>>> import numpy as np
>>> np.set_printoptions(precision=2, suppress=True, linewidth=120)
>>> B = np.array([[-0.5, -2.1, 2.0, 2.1],
...     [-0.3, 2.3, -1.2, 0.2],
...     [0.6, -0.4, 0.3, -0.8],
...     [1.1, -0.3, 0.2, 0.4],
...     [-0.9, 0.0, 1.5, 0.2],
...     [0.6, -0.7, 0.1, -0.2]])
>>> cent = np.array([[1.7, -0.8, 0.0, 1.2, 0.8, 1.3, -1.5],
...     [-2.4, -0.6, -0.6, 2.0, -0.8, -0.3, 0.6],
...     [-2.0, -0.7, 1.9, 1.2, 0.0, 0.8, 1.2],
...     [0.1, -0.3, -0.1, 0.7, -1.6, 0.1, -0.8]])
>>> feats = B @ cent
>>> feats
array([[ 0.4 , -0.37,  4.85, -0.93, -2.08,  1.79,  0.21],
       [-3.61, -0.36, -3.68,  2.94, -2.4 , -2.02,  0.23],
       [ 1.3 , -0.21,  0.89, -0.28,  2.08,  1.06, -0.14],
       [ 2.23, -0.96,  0.52,  1.24,  0.48,  1.72, -1.91],
       [-4.51, -0.39,  2.83,  0.86, -1.04,  0.05,  2.99],
       [ 2.48, -0.07,  0.63, -0.7 ,  1.36,  1.05, -1.04]])
>>> u = np.array([3, 4, 1])
>>> np.convolve(feats[1], u)
array([-10.83, -15.52, -16.09,  -6.26,   0.88, -12.72,  -9.79,  -1.1 ,   0.23])
>>> np.polyval(u, feats[1])
array([25.66, -0.05, 26.91, 38.69,  8.68,  5.16,  2.08])
>>> np.cross(feats[1, :3], feats[4, :3])
array([-2.45, 26.81, -0.22])
>>> Uu, sig, Vt = np.linalg.svd(feats)
>>> evecs = Vt[:(sig > 1e-8).sum()]
>>> rng = np.random.default_rng(76784)
>>> vec = feats[3] + -3 * feats[0] + rng.integers(2) * np.eye(7)[5]
>>> vec
array([  1.03,   0.15, -14.03,   4.03,   6.72,  -2.65,  -2.54])
>>> np.diag(evecs.T @ evecs)
array([0.68, 0.16, 0.81, 0.7 , 0.94, 0.32, 0.4 ])
>>> round(np.linalg.norm(vec - evecs.T @ evecs @ vec), 2)
np.float64(0.82)
>>> B = np.array([[2, 3], [1, 3]])
>>> data = np.tile(B, (2, 2))
>>> data
array([[2, 3, 2, 3],
       [1, 3, 1, 3],
       [2, 3, 2, 3],
       [1, 3, 1, 3]])
>>> vec = np.array([1, 2, 1, 0, 2, 0, 2])
>>> feats * vec
array([[ 0.4 , -0.74,  4.85, -0.  , -4.16,  0.  ,  0.42],
       [-3.61, -0.72, -3.68,  0.  , -4.8 , -0.  ,  0.46],
       [ 1.3 , -0.42,  0.89, -0.  ,  4.16,  0.  , -0.28],
       [ 2.23, -1.92,  0.52,  0.  ,  0.96,  0.  , -3.82],
       [-4.51, -0.78,  2.83,  0.  , -2.08,  0.  ,  5.98],
       [ 2.48, -0.14,  0.63, -0.  ,  2.72,  0.  , -2.08]])
>>> (feats * vec).sum(axis=1)
array([  0.77, -12.35,   5.65,  -2.03,   1.44,   3.61])
>>> (feats @ vec).argmax()
np.int64(2)
>>> feats @ (2 * vec)
array([  1.54, -24.7 ,  11.3 ,  -4.06,   2.88,   7.22])
>>> feats @ np.ones(7)
array([ 3.87, -8.9 ,  4.7 ,  3.32,  0.79,  3.71])
>>> np.einsum("ij,j->i", feats, vec)
array([  0.77, -12.35,   5.65,  -2.03,   1.44,   3.61])
>>> np.sign((feats @ vec).round(6))
array([ 1., -1.,  1., -1.,  1.,  1.])
